$ python -q
>>> import numpy as np
>>> from numpy import linalg as LA
>>> np.set_printoptions(precision=2, suppress=True, linewidth=120)
>>> F = np.load("m.npy")
>>> F
array([[4, 0, 9],
       [2, 0, 7],
       [4, 0, 9],
       [4, 0, 9],
       [0, 0, 0],
       [0, 0, 1],
       [0, 0, 5],
       [2, 0, 7],
       [2, 0, 7],
       [4, 0, 9],
       [0, 0, 3],
       [0, 0, 3],
       [2, 0, 7],
       [4, 0, 9],
       [0, 0, 5],
       [0, 0, 1],
       [0, 0, 0],
       [0, 0, 1],
       [0, 0, 0],
       [0, 0, 5],
       [0, 0, 0],
       [0, 0, 1],
       [4, 0, 9],
       [4, 0, 9],
       [0, 0, 0],
       [2, 0, 7],
       [2, 0, 7],
       [2, 0, 7]])
>>> np.abs(np.diag(LA.qr(F)[1])) > 1e-9
array([ True, False,  True])
>>> np.unique(F.round(6), axis=0).shape
(6, 3)
>>> np.allclose(F[:-1].T @ LA.lstsq(F[:-1].T, F[-1])[0], F[-1])
True
>>> F - F[0]
array([[ 0,  0,  0],
       [-2,  0, -2],
       [ 0,  0,  0],
       [ 0,  0,  0],
       [-4,  0, -9],
       [-4,  0, -8],
       [-4,  0, -4],
       [-2,  0, -2],
       [-2,  0, -2],
       [ 0,  0,  0],
       [-4,  0, -6],
       [-4,  0, -6],
       [-2,  0, -2],
       [ 0,  0,  0],
       [-4,  0, -4],
       [-4,  0, -8],
       [-4,  0, -9],
       [-4,  0, -8],
       [-4,  0, -9],
       [-4,  0, -4],
       [-4,  0, -9],
       [-4,  0, -8],
       [ 0,  0,  0],
       [ 0,  0,  0],
       [-4,  0, -9],
       [-2,  0, -2],
       [-2,  0, -2],
       [-2,  0, -2]])
>>> LA.rank(F)
Traceback (most recent call last):
  File "<python-input-9>", line 1, in <module>
    LA.rank(F)
    ^^^^^^^
AttributeError: module 'numpy.linalg' has no attribute 'rank'
>>> F[:, 3]
Traceback (most recent call last):
  File "<python-input-10>", line 1, in <module>
    F[:, 3]
    ~^^^^^^
IndexError: index 3 is out of bounds for axis 1 with size 3
>>> def softmax(z):
...     e = np.exp(z - z.max(axis=-1, keepdims=True))
...     return e / e.sum(axis=-1, keepdims=True)
... 
>>> softmax(F[11] + 4)
array([0.05, 0.05, 0.91])
>>> softmax(F[11])
array([0.05, 0.05, 0.91])
>>> S = F @ F.T / np.sqrt(3)
>>> softmax(S)[11] @ F
array([3.94, 0.  , 8.94])
>>> A = np.array([[-1.0, 1.0, 2.0, -2.0],
...     [-4.0, 4.0, 2.0, -2.0],
...     [-4.0, 1.0, 5.0, -2.0],
...     [-3.0, 0.0, 3.0, 0.0]])
>>> A
array([[-1.,  1.,  2., -2.],
       [-4.,  4.,  2., -2.],
       [-4.,  1.,  5., -2.],
       [-3.,  0.,  3.,  0.]])
>>> Uu, sigma, Vh = LA.svd(A)
>>> vecs = Vh[:(sigma > 1e-8).sum()]
>>> rng = np.random.default_rng(2355)
>>> x0 = A[1] + 2 * A[3] + rng.integers(2) * np.eye(4)[2]
>>> x0
array([-10.,   4.,   8.,  -2.])
>>> np.diag(vecs.T @ vecs)
array([0.75, 0.75, 0.75, 0.75])
>>> LA.matrix_rank(np.vstack([A, x0]))
np.int64(3)
>>> C2 = A.T @ A
>>> np.diag(C2)
array([42., 18., 42., 12.])
>>> round(LA.det(2 * A), 2), round(float(LA.det(A)), 2)
(np.float64(0.0), 0.0)
>>> np.einsum("ii->", A)
np.float64(8.0)
>>> np.kron(np.eye(2, dtype=int), A)
array([[-1.,  1.,  2., -2., -0.,  0.,  0., -0.],
       [-4.,  4.,  2., -2., -0.,  0.,  0., -0.],
       [-4.,  1.,  5., -2., -0.,  0.,  0., -0.],
       [-3.,  0.,  3.,  0., -0.,  0.,  0.,  0.],
       [-0.,  0.,  0., -0., -1.,  1.,  2., -2.],
       [-0.,  0.,  0., -0., -4.,  4.,  2., -2.],
       [-0.,  0.,  0., -0., -4.,  1.,  5., -2.],
       [-0.,  0.,  0.,  0., -3.,  0.,  3.,  0.]])
>>> Uu, sigma, Vh = LA.svd(A)
>>> sigma.round(2) + 0
array([9.95, 3.4 , 1.84, 0.  ])
>>> B = Uu[:, :3] @ np.diag(sigma[:3]) @ Vh[:3]
>>> round(float(LA.norm(A - B, 2)), 2), np.round(sigma[3], 2)
(0.0, np.float64(0.0))
>>> np.round(np.abs(A - B).max(), 2)
np.float64(0.0)
